$ python -q
>>> import numpy as np
>>> np.set_printoptions(precision=2, suppress=True, linewidth=120, floatmode="fixed")
>>> E = np.load("out6.npy")
>>> E
array([[ 1, -1,  0,  0,  0,  0],
       [ 1, -2, -1,  0,  0, -3],
       [ 0,  3,  0,  0,  0,  3],
       [ 0,  0,  0,  0,  0,  0],
       [ 0,  0,  0,  0,  0,  0],
       [ 1, -3,  0,  0,  0,  2]])
>>> def softmax(z):
...     e = np.exp(z - z.max(axis=-1, keepdims=True))
...     return e / e.sum(axis=-1, keepdims=True)
... 
>>> softmax(E[2])
array([0.02, 0.45, 0.02, 0.02, 0.02, 0.45])
>>> att = E @ E.T / np.sqrt(6)
>>> softmax(att).round(6).argmax(axis=1)
array([5, 1, 2, 0, 0, 5])
>>> print(np.round(softmax(att + np.triu(np.full(att.shape, -np.inf), 1)), 2) + 0)
[[1.00 0.00 0.00 0.00 0.00 0.00]
 [0.01 0.99 0.00 0.00 0.00 0.00]
 [0.00 0.00 1.00 0.00 0.00 0.00]
 [0.25 0.25 0.25 0.25 0.00 0.00]
 [0.20 0.20 0.20 0.20 0.20 0.00]
 [0.02 0.00 0.00 0.00 0.00 0.97]]
>>> Uu, sigma, Vh = np.linalg.svd(E)
>>> sigma
array([5.73, 3.80, 1.25, 0.44, 0.00, 0.00])
>>> print(np.argmax(sigma[:-1] / (sigma[1:] + 1e-6)) + 1)
4
>>> other = Uu[:, :4] @ np.diag(sigma[:4]) @ Vh[:4]
>>> round(float(np.abs(E - other).max()), 2)
0.0
>>> other.round(2) + 0
array([[ 1.00, -1.00,  0.00,  0.00,  0.00,  0.00],
       [ 1.00, -2.00, -1.00,  0.00,  0.00, -3.00],
       [ 0.00,  3.00,  0.00,  0.00,  0.00,  3.00],
       [ 0.00,  0.00,  0.00,  0.00,  0.00,  0.00],
       [ 0.00,  0.00,  0.00,  0.00,  0.00,  0.00],
       [ 1.00, -3.00,  0.00,  0.00,  0.00,  2.00]])
>>> round(float(np.linalg.norm(E - other, 2)), 2), sigma[4]
(0.0, np.float64(0.0))
>>> np.linalg.matrix_rank(other)
np.int64(4)
>>> print(np.linalg.matrix_rank(E, rtol=0.1))
3
>>> np.linalg.cond(E) > 100
np.True_
>>> [round(float(x), 2) for x in np.linalg.svd(E, compute_uv=False)[:3]]
[5.73, 3.8, 1.25]
>>> (np.linalg.matrix_power((E != 0) + (E.T != 0) + np.eye(6), 6) > 0).astype(int)
array([[1, 1, 1, 0, 0, 1],
       [1, 1, 1, 0, 0, 1],
       [1, 1, 1, 0, 0, 1],
       [0, 0, 0, 1, 0, 0],
       [0, 0, 0, 0, 1, 0],
       [1, 1, 1, 0, 0, 1]])
>>> np.flatnonzero(np.linalg.matrix_power((E != 0) + (E.T != 0) + np.eye(6), 6)[5])
array([0, 1, 2, 5])
>>> print(E @ E)
[[  0   1   1   0   0   3]
 [ -4   9   2   0   0  -3]
 [  6 -15  -3   0   0  -3]
 [  0   0   0   0   0   0]
 [  0   0   0   0   0   0]
 [  0  -1   3   0   0  13]]
>>> np.unique(E.round(6), axis=0).shape
(5, 6)
>>> np.round(E @ np.linalg.pinv(E) @ E, 2) + 0
array([[ 1.00, -1.00,  0.00,  0.00,  0.00,  0.00],
       [ 1.00, -2.00, -1.00,  0.00,  0.00, -3.00],
       [ 0.00,  3.00,  0.00,  0.00,  0.00,  3.00],
       [ 0.00,  0.00,  0.00,  0.00,  0.00,  0.00],
       [ 0.00,  0.00,  0.00,  0.00,  0.00,  0.00],
       [ 1.00, -3.00,  0.00,  0.00,  0.00,  2.00]])
>>> np.abs(np.diag(np.linalg.qr(E)[1])) > 1e-9
array([ True,  True,  True, False, False,  True])
>>> print(np.round(np.trace(np.linalg.pinv(E) @ E), 2))
4.0
>>> arr = np.loadtxt("test12.csv", delimiter=",")
>>> arr
array([[ -4.97,  13.83,   3.56,  10.74,   4.68,  -2.12,   5.43],
       [ 12.64, -11.84,  -0.12,   4.16,   4.67,  -6.81,   3.84],
       [  4.61, -16.90,  -2.60,   5.63,   1.32,  -7.27,  -0.27],
       [  7.70,  13.74,   1.07,   8.15,  -3.53,  -8.46,  -0.57],
       [ 11.76,  10.37,  -5.85,  -7.17,   5.83,   5.87,  -0.09],
       [  2.67,   7.13,  -2.17,  -9.84,   9.11,  -1.53, -12.46],
       [  9.48,  -0.36, -13.73,  -1.90,  -3.83, -10.16,   0.38],
       [  3.09,   3.53,  17.55,   6.44,  -1.02,  -3.61,  -3.77],
       [ -2.26,   5.20,  -8.81,  -8.29,   6.44,   6.25,  11.87],
       [ -0.43,   0.96, -10.47,   8.11,   9.87,   2.14, -11.02],
       [  8.96,   8.43,   8.28,  10.77,  -7.58,   2.47,   0.67],
       [-10.46,   7.44,   5.56,  -8.80,   9.93,  -0.75,  -5.25],
       [  8.05,  -5.30,  -4.63,  -9.75,   0.47,   1.21,  13.75],
       [ -1.00,  -6.49,  -5.73,  11.97,  -5.01,   8.75,  -8.90],
       [ -1.95,   3.50,  -1.47, -11.41,   9.60, -12.55,   1.36],
       [  1.86,   4.37,   2.25,  -1.43,   5.61, -14.36,  11.52]])
>>> other = arr / np.linalg.norm(arr, axis=1, keepdims=True)
>>> C2 = other @ other.T
>>> C2[11]
array([ 0.25, -0.57, -0.55, -0.17,  0.10,  0.64, -0.48,  0.12,  0.21,  0.09, -0.40,  1.00, -0.33, -0.46,  0.59,  0.11])
>>> np.round(np.degrees(np.arccos(np.clip(C2[11, 12], -1, 1))), 2)
np.float64(109.27)
>>> other = np.c_[arr[:, :5] @ np.array([[0, 2, 1, -2, 0],
...     [1, 0, 0, -2, -1],
...     [0, -1, -2, 0, -1],
...     [0, -1, -2, 2, 0],
...     [2, 2, 2, 1, 0]]), np.array([-5, -4, 6, -4, -2, -3, 4, 6, -2, -5, 6, 8, 8, -6, -5, 4])]
>>> other
array([[ 23.19, -14.88, -24.21,   8.44, -17.39,  -5.00],
       [ -2.50,  30.58,  13.90,  11.39,  11.96,  -4.00],
       [-14.26,   8.83,   1.19,  37.16,  19.50,   6.00],
       [  6.68,  -0.88, -17.80, -30.11, -14.81,  -4.00],
       [ 22.03,  48.20,  49.46, -52.77,  -4.52,  -2.00],
       [ 25.35,  35.57,  44.91, -30.17,  -4.96,  -3.00],
       [ -8.02,  26.93,  33.08, -25.87,  14.09,   4.00],
       [  1.49, -19.85, -46.93,  -1.38, -21.08,   6.00],
       [ 18.08,  25.46,  44.82, -16.02,   3.61,  -2.00],
       [ 20.70,  21.24,  24.03,  25.03,   9.51,  -5.00],
       [ -6.73, -16.29, -44.30, -20.82, -16.71,   6.00],
       [ 27.30,   2.18,  15.88,  -1.63, -13.00,   8.00],
       [ -4.36,  31.42,  37.75, -24.53,   9.93,   8.00],
       [-16.51, -18.26, -23.50,  33.91,  12.22,  -6.00],
       [ 22.70,  28.18,  43.01, -16.32,  -2.03,  -5.00],
       [ 15.59,  14.12,  11.44,  -9.71,  -6.62,   4.00]])
>>> np.round(np.linalg.norm(other - arr @ np.linalg.lstsq(arr, other)[0], axis=0), 2) + 0
array([ 0.00,  0.00,  0.00,  0.00,  0.00, 16.50])
>>> np.linalg.norm(np.linalg.qr(arr)[0].T @ other, axis=0) ** 2 / ((other ** 2).sum(axis=0) + 1e-12)
array([1.00, 1.00, 1.00, 1.00, 1.00, 0.36])
>>> hat = other @ np.linalg.solve(other.T @ other, other.T)
>>> np.diag(hat)
array([0.39, 0.61, 0.46, 0.34, 0.39, 0.22, 0.47, 0.43, 0.17, 0.56, 0.41, 0.53, 0.31, 0.27, 0.27, 0.15])
>>> print(np.round(np.linalg.eigvalsh(hat), 2) + 0)
[0.00 0.00 0.00 0.00 0.00 0.00 0.00 0.00 0.00 0.00 1.00 1.00 1.00 1.00 1.00 1.00]
>>> np.linalg.matrix_rank(np.eye(16) - hat)
np.int64(10)
>>> print(np.allclose(hat @ hat, hat))
True
>>> Ac = arr - arr.mean(axis=0)
>>> V = np.linalg.svd(Ac)[2][:5]
>>> other = Ac - Ac @ V.T @ V
>>> np.linalg.norm(other, axis=1).round(6).argmax()
np.int64(0)
>>> print(other.std(axis=0))
[2.75 0.88 2.82 2.75 2.71 1.98 1.30]
>>> dist = np.linalg.norm(arr[:, None] - arr[None], axis=-1)
>>> dist[10].round(6).argsort(kind="stable")[:4]
array([10,  3,  7,  0])
>>> print(dist.shape)
(16, 16)
>>> rng = np.random.default_rng(636)
>>> J = np.array([[3, 2, 2, 0, -2, 0, 3],
...     [2, 0, 0, 2, 1, 0, -3],
...     [-3, 1, -1, -2, 1, 1, 3],
...     [1, 2, -1, -1, 1, -2, 3]]) * (rng.random((4, 7)) < 0.3)
>>> J
array([[ 0,  2,  2,  0,  0,  0,  3],
       [ 0,  0,  0,  2,  0,  0,  0],
       [-3,  0, -1,  0,  0,  0,  0],
       [ 0,  0,  0,  0,  0,  0,  0]])
>>> np.allclose(J[:-1].T @ np.linalg.lstsq(J[:-1].T, J[-1])[0], J[-1])
True
